In [1]: import numpy as np

In [2]: from numpy import linalg as LA

In [3]: np.set_printoptions(precision=2, suppress=True, linewidth=160)

In [4]: A = np.load("run0.npy")

In [5]: print(A)
[[-3.66 -2.27 -9.03]
 [-6.84 -0.83 -7.25]
 [ 8.98 -3.31 -2.89]
 [-9.64  1.73 -2.04]
 [ 1.19 -3.59 -9.26]
 [-8.   -0.09 -6.  ]
 [ 5.63 -4.   -7.23]
 [-0.68  3.49  9.35]
 [ 7.43  0.47  6.67]
 [ 7.75  0.26  6.31]]

In [6]: # rank 2

In [7]: C = A[[0, 5]].astype(float)

In [8]: for _ in range(7):
   ...:     idx = LA.norm(A[:, None] - C, axis=-1).argmin(axis=1)
   ...:     C = np.array([A[idx == j].mean(axis=0) for j in range(2)])
   ...: 

In [9]: idx
Out[9]: array([1, 1, 0, 1, 0, 1, 0, 1, 0, 0])

In [10]: np.bincount(idx)
Out[10]: array([5, 5])

In [11]: np.abs(C[1] - C[0]).argmax()
Out[11]: np.int64(0)

In [12]: d = LA.norm(A[:, None] - A[None], axis=-1)

In [13]: LA.norm(A, axis=1)
Out[13]: array([10., 10., 10., 10., 10., 10., 10., 10., 10., 10.])

In [14]: print(d[:5, :5])
[[ 0.    3.92 14.09 10.02  5.03]
 [ 3.92  0.   16.6   6.44  8.73]
 [14.09 16.6   0.   19.3  10.06]
 [10.02  6.44 19.3   0.   14.05]
 [ 5.03  8.73 10.06 14.05  0.  ]]

In [15]: d.mean(axis=1).argmax()
Out[15]: np.int64(7)

In [16]: d[1].round(6).argsort(kind="stable")[:4]
Out[16]: array([1, 5, 0, 3])

In [17]: print(LA.matrix_rank(d ** 2))
3

In [18]: print((d + 1e9 * np.eye(10)).round(6).argmin(axis=1))
[1 5 6 5 6 1 4 8 9 8]

In [19]: LA.norm(A - A.mean(axis=0), axis=1)
Out[19]: array([ 8.04,  8.71,  9.14, 10.18,  7.7 ,  9.11,  8.09, 12.3 , 11.46, 11.37])

In [20]: W0 = np.load("dump.npy")

In [21]: print(W0)
[[ 0.   -0.07 -0.51  0.72 -0.25 -0.33]
 [ 0.37 -0.46  0.33  0.35  0.64 -0.03]
 [ 0.74  0.31  0.17  0.21 -0.31  0.08]
 [ 0.   -0.29 -0.44 -0.17  0.27 -0.32]
 [ 0.18 -0.62  0.22 -0.3  -0.55 -0.35]
 [-0.28  0.34  0.51  0.13  0.07 -0.71]
 [ 0.46  0.33 -0.32 -0.42  0.25 -0.39]]

In [22]: def softmax(z):
    ...:     e = np.exp(z - z.max(axis=-1, keepdims=True))
    ...:     return e / e.sum(axis=-1, keepdims=True)
    ...: 

In [23]: np.round(softmax(10 * W0[5]), 2) + 0
Out[23]: array([0.  , 0.16, 0.82, 0.02, 0.01, 0.  ])

In [24]: softmax(W0).sum(axis=1)
Out[24]: array([1., 1., 1., 1., 1., 1., 1.])

In [25]: softmax(W0[5] + 5)
Out[25]: array([0.12, 0.22, 0.25, 0.17, 0.16, 0.08])

In [26]: print(softmax(W0[5]))
[0.12 0.22 0.25 0.17 0.16 0.08]

In [27]: scores = W0 @ W0.T / np.sqrt(6)

In [28]: print(softmax(scores).round(6).argmax(axis=1))
[0 1 2 3 4 5 6]

In [29]: print(softmax(scores))
[[0.2  0.13 0.14 0.14 0.13 0.13 0.13]
 [0.13 0.2  0.14 0.14 0.13 0.13 0.13]
 [0.14 0.14 0.19 0.12 0.14 0.13 0.15]
 [0.15 0.14 0.12 0.17 0.14 0.13 0.15]
 [0.13 0.13 0.14 0.14 0.2  0.13 0.13]
 [0.14 0.13 0.13 0.13 0.13 0.2  0.14]
 [0.13 0.13 0.14 0.15 0.13 0.14 0.18]]

In [30]: P = W0 @ LA.solve(W0.T @ W0, W0.T)

In [31]: np.diag(P)
Out[31]: array([0.95, 0.98, 0.81, 0.48, 0.98, 0.98, 0.81])

In [32]: P @ W0[:, 5]
Out[32]: array([-0.33, -0.03,  0.08, -0.32, -0.35, -0.71, -0.39])

In [33]: np.round(LA.eigvalsh(P), 2) + 0
Out[33]: array([0., 1., 1., 1., 1., 1., 1.])

In [34]: LA.matrix_rank(np.eye(7) - P)
Out[34]: np.int64(1)

In [35]: P
Out[35]: 
array([[ 0.95, -0.03,  0.09,  0.16, -0.03,  0.03, -0.1 ],
       [-0.03,  0.98,  0.06,  0.11, -0.02,  0.02, -0.06],
       [ 0.09,  0.06,  0.81, -0.31,  0.06, -0.06,  0.19],
       [ 0.16,  0.11, -0.31,  0.48,  0.1 , -0.1 ,  0.31],
       [-0.03, -0.02,  0.06,  0.1 ,  0.98,  0.02, -0.06],
       [ 0.03,  0.02, -0.06, -0.1 ,  0.02,  0.98,  0.06],
       [-0.1 , -0.06,  0.19,  0.31, -0.06,  0.06,  0.81]])

In [36]: print(np.round(np.trace(P), 2))
6.0
